% python3 -q
>>> import numpy as np
>>> np.set_printoptions(precision=3, suppress=True, linewidth=100)
>>> A = np.load("case4.npy")
>>> A
array([[ 6.908, -1.701, -1.099,  0.234,  5.239,  4.547],
       [ 7.841, -5.396,  0.839,  2.39 , -1.612,  0.628],
       [ 5.534, -0.7  , -4.921, -0.38 ,  4.448,  4.974],
       [-5.892,  5.666,  3.215,  3.7  ,  2.644, -1.471],
       [ 5.605, -1.991,  0.798, -6.421,  0.709, -4.717],
       [ 8.148,  4.191,  2.281, -2.089,  1.406, -2.122],
       [ 2.506,  1.387,  1.339, -9.239, -1.313, -1.711],
       [ 0.585, -0.76 , -5.251,  4.016, -3.003, -6.809],
       [-1.678, -5.196, -4.337, -2.14 ,  6.804, -0.705],
       [-0.895,  3.702, -1.576, -1.182, -6.305,  6.47 ],
       [ 1.893,  9.722,  0.122,  0.464,  0.442,  1.212],
       [-4.563,  0.743,  5.622, -5.141, -0.465, -4.514],
       [-2.773,  1.907, -0.112,  3.754, -8.48 ,  1.63 ],
       [ 6.657, -4.648, -2.759,  4.795, -1.005,  1.567],
       [-5.072,  0.304,  6.454,  2.129,  4.877,  2.049],
       [ 6.713,  0.886,  5.828,  3.818, -0.794, -2.233],
       [-1.453,  1.101,  4.196, -3.336, -2.503,  7.853],
       [-4.031,  6.743,  3.855,  0.788,  3.24 ,  3.507],
       [ 2.616,  4.743,  2.362,  2.405,  7.656, -0.822],
       [-3.295, -3.227, -7.372,  2.403,  4.301,  0.323],
       [-5.992,  5.117,  0.095, -1.316,  4.874,  3.525],
       [-3.297, -2.546,  4.682,  7.067,  3.249, -0.487],
       [-3.155, -2.351,  3.697, -8.345,  1.095, -0.116],
       [-5.707,  3.066, -1.989,  4.248,  3.294,  5.018],
       [ 1.055, -9.032, -0.458,  3.71 , -1.667, -0.745],
       [-6.354, -0.189,  7.332, -2.14 ,  0.943, -0.606],
       [ 5.681,  4.78 ,  4.223, -0.593, -1.192,  5.027],
       [ 6.528, -1.326,  0.726,  2.856,  5.628, -3.908],
       [ 3.535, -7.218,  0.468,  4.288, -2.05 ,  3.55 ],
       [ 1.87 , -2.775,  4.827,  2.249, -0.678,  7.745],
       [ 7.026,  4.453,  4.919, -0.64 , -1.029, -2.267],
       [ 4.248, -2.312, -6.458, -2.889, -1.557,  4.912],
       [-5.943,  6.951, -0.768, -2.71 , -1.001,  2.727],
       [-0.562,  3.771,  0.472, -8.685,  0.073,  3.133],
       [-6.773,  1.272, -5.908,  2.483, -3.282,  0.816],
       [ 4.759,  3.309,  0.287,  0.603,  2.988, -7.552],
       [-0.249, -1.995,  4.58 , -4.044, -6.63 ,  3.83 ]])
>>> D = np.linalg.norm(A[:, None] - A[None], axis=-1)
>>> np.linalg.norm(A, axis=1)
array([10.   , 10.   , 10.   , 10.   , 10.   , 10.   , 10.   , 10.   , 10.   , 10.   , 10.   ,
       10.   , 10.   ,  9.999,  9.999, 10.   , 10.   , 10.   , 10.   , 10.   , 10.001, 10.   ,
       10.   , 10.   , 10.   , 10.   , 10.   , 10.   , 10.   , 10.   , 10.   , 10.   , 10.   ,
       10.   , 10.   , 10.   , 10.   ])
>>> print(np.unravel_index(D.round(6).argmax(), D.shape))
(np.int64(4), np.int64(23))
>>> blk = A.reshape(37, 2, -1)
>>> print(blk.shape)
(37, 2, 3)
>>> idx = A[:, 0] > np.median(A[:, 0])
>>> f = A[idx].mean(axis=0) - A[~idx].mean(axis=0)
>>> np.argsort(-np.abs(f).round(6), kind="stable")
array([0, 1, 5, 3, 4, 2])
>>> ((A - A.mean(axis=0)) @ f > 0).astype(int)
array([1, 1, 1, 0, 1, 1, 1, 1, 0, 0, 0, 0, 0, 1, 0, 1, 0, 0, 1, 0, 0, 0, 0, 0, 1, 0, 1, 1, 1, 1, 1,
       1, 0, 0, 0, 1, 0])
>>> round(float((((A - A.mean(axis=0)) @ f > 0) == idx).mean()), 3)
0.946
>>> print(idx.astype(int))
[1 1 1 0 1 1 1 0 0 0 1 0 0 1 0 1 0 0 1 0 0 0 0 0 1 0 1 1 1 1 1 1 0 0 0 1 0]
>>> Ac = A - A.mean(axis=0)
>>> vecs = np.linalg.svd(Ac)[2][:1]
>>> A2 = Ac - Ac @ vecs.T @ vecs
>>> np.linalg.norm(A2, axis=1).round(6).argmax()
np.int64(19)
>>> round(np.linalg.norm(A2) / np.linalg.norm(Ac), 3)
np.float64(0.852)
>>> A2.std(axis=0)
array([2.538, 3.213, 3.627, 3.81 , 3.652, 3.612])
>>> E = np.array([[-4.8, -0.6, -0.1, -0.4],
...     [0.0, 1.5, 1.9, 1.1],
...     [-4.2, -0.7, -1.3, -1.1],
...     [-1.8, -0.4, -1.9, 0.5],
...     [-1.8, 0.0, -0.6, -0.1],
...     [-1.5, 0.2, -0.1, 0.7],
...     [-1.2, -1.5, 0.8, 0.2],
...     [-0.6, -1.2, 0.0, 0.7],
...     [-3.0, -0.4, 1.4, -0.2],
...     [3.0, 0.6, -0.7, 0.6],
...     [-3.6, -2.1, -1.1, -1.1],
...     [-1.2, -1.3, -1.2, -0.1]])
>>> basis = E[[8, 0]].astype(float)
>>> for _ in range(7):
...     idx = np.linalg.norm(E[:, None] - basis, axis=-1).argmin(axis=1)
...     basis = np.array([E[idx == j].mean(axis=0) for j in range(2)])
... 
>>> idx
array([1, 0, 1, 0, 0, 0, 0, 0, 0, 0, 1, 0])
>>> print(basis[1] - basis[0])
[-3.3   -0.856 -0.789 -1.244]
>>> basis
array([[-0.9  , -0.278, -0.044,  0.378],
       [-4.2  , -1.133, -0.833, -0.867]])
>>> round(np.linalg.norm(basis[0], 1), 3), round(np.linalg.norm(basis[0], np.inf), 3)
(np.float64(1.6), np.float64(0.9))
>>> print(round(np.linalg.norm(basis, 1), 3), round(float(np.linalg.norm(basis, np.inf)), 3))
5.1 7.033
>>> print(np.linalg.norm(basis, axis=1).argmax())
1
>>> print(round(float(basis[0] @ basis[1]), 3))
3.804
>>> np.round(np.linalg.norm(basis[0] - basis[1]), 3)
np.float64(3.714)
>>> round(np.linalg.norm(basis) ** 2 / np.linalg.norm(basis, 2) ** 2, 3)
np.float64(1.015)
>>> A2 = np.array([[2, 0, 0, 0],
...     [0, 0, 1, 1],
...     [2, 1, 0, 1],
...     [1, 1, 0, 2],
...     [1, 0, 0, 0],
...     [2, 1, 0, 0],
...     [0, 0, 2, 1]])
>>> F = np.block([[np.zeros((7, 7)), A2], [A2.T, np.zeros((4, 4))]])
>>> F
array([[0., 0., 0., 0., 0., 0., 0., 2., 0., 0., 0.],
       [0., 0., 0., 0., 0., 0., 0., 0., 0., 1., 1.],
       [0., 0., 0., 0., 0., 0., 0., 2., 1., 0., 1.],
       [0., 0., 0., 0., 0., 0., 0., 1., 1., 0., 2.],
       [0., 0., 0., 0., 0., 0., 0., 1., 0., 0., 0.],
       [0., 0., 0., 0., 0., 0., 0., 2., 1., 0., 0.],
       [0., 0., 0., 0., 0., 0., 0., 0., 0., 2., 1.],
       [2., 0., 2., 1., 1., 2., 0., 0., 0., 0., 0.],
       [0., 0., 1., 1., 0., 1., 0., 0., 0., 0., 0.],
       [0., 1., 0., 0., 0., 0., 2., 0., 0., 0., 0.],
       [0., 1., 1., 2., 0., 0., 1., 0., 0., 0., 0.]])
>>> basis = A[[22, 34]].astype(float)
>>> for _ in range(4):
...     idx = np.linalg.norm(A[:, None] - basis, axis=-1).argmin(axis=1)
...     basis = np.array([A[idx == j].mean(axis=0) for j in range(2)])
... 
>>> idx
array([0, 0, 1, 1, 0, 0, 0, 1, 1, 1, 0, 0, 1, 1, 0, 0, 0, 0, 0, 1, 1, 1, 0, 1, 1, 0, 0, 0, 1, 0, 0,
       1, 1, 0, 1, 0, 0])
>>> print(np.bincount(idx))
[21 16]
>>> [round(float(np.linalg.det(F[:i, :i])), 2) + 0 for i in range(1, 12)]
[0.0, 0.0, 0.0, 0.0, 0.0, 0.0, 0.0, 0.0, 0.0, 0.0, 0.0]
>>> np.all(np.linalg.eigvalsh(F) > 0)
np.False_
>>> np.linalg.cond(F) > 100
np.True_
>>> print([round(float(x), 3) for x in np.linalg.svd(F, compute_uv=False)[:3]])
[4.262, 4.262, 2.782]
>>> np.linalg.matrix_rank(F, rtol=0.1)
np.int64(8)
>>> print(round(np.linalg.norm(F, 2) / np.linalg.norm(F), 3))
0.56
>>> np.allclose(F[:-1].T @ np.linalg.lstsq(F[:-1].T, F[-1])[0], F[-1])
False
>>> np.linalg.lstsq(F[:-1].T, F[-1])[2]
np.int32(7)
>>> round(np.trace(np.linalg.pinv(F) @ F), 3)
np.float64(8.0)
>>> np.unique(F.round(6), axis=0).shape
(11, 11)
>>> m1 = np.load("x.npy")
>>> print(m1)
[[  1  -2   4  -8]
 [  1  -1   1  -1]
 [  1   0   0   0]
 [  1   1   1   1]
 [  1   2   4   8]
 [  1   3   9  27]
 [  1   4  16  64]
 [  1   5  25 125]
 [  1   6  36 216]
 [  1   7  49 343]
 [  1   8  64 512]
 [  1   9  81 729]]
>>> A2 = np.array([[3, 1, 3], [3, 2, 2], [2, 1, 3], [1, 3, 3]])
>>> A2.T @ m1.T
array([[  -3,    1,    3,    9,   25,   57,  111,  193,  309,  465,  667,  921],
       [ -23,   -3,    1,    7,   33,   97,  217,  411,  697, 1093, 1617, 2287],
       [ -13,    1,    3,   11,   43,  117,  251,  463,  771, 1193, 1747, 2451]])
>>> m1 @ A2
array([[  -3,  -23,  -13],
       [   1,   -3,    1],
       [   3,    1,    3],
       [   9,    7,   11],
       [  25,   33,   43],
       [  57,   97,  117],
       [ 111,  217,  251],
       [ 193,  411,  463],
       [ 309,  697,  771],
       [ 465, 1093, 1193],
       [ 667, 1617, 1747],
       [ 921, 2287, 2451]])
>>> np.linalg.matrix_rank(m1 @ A2)
np.int64(3)
>>> np.einsum("ij->j", m1)
array([  12,   42,  290, 2016])
>>> np.einsum("ik,kj->ij", m1, A2)
array([[  -3,  -23,  -13],
       [   1,   -3,    1],
       [   3,    1,    3],
       [   9,    7,   11],
       [  25,   33,   43],
       [  57,   97,  117],
       [ 111,  217,  251],
       [ 193,  411,  463],
       [ 309,  697,  771],
       [ 465, 1093, 1193],
       [ 667, 1617, 1747],
       [ 921, 2287, 2451]])
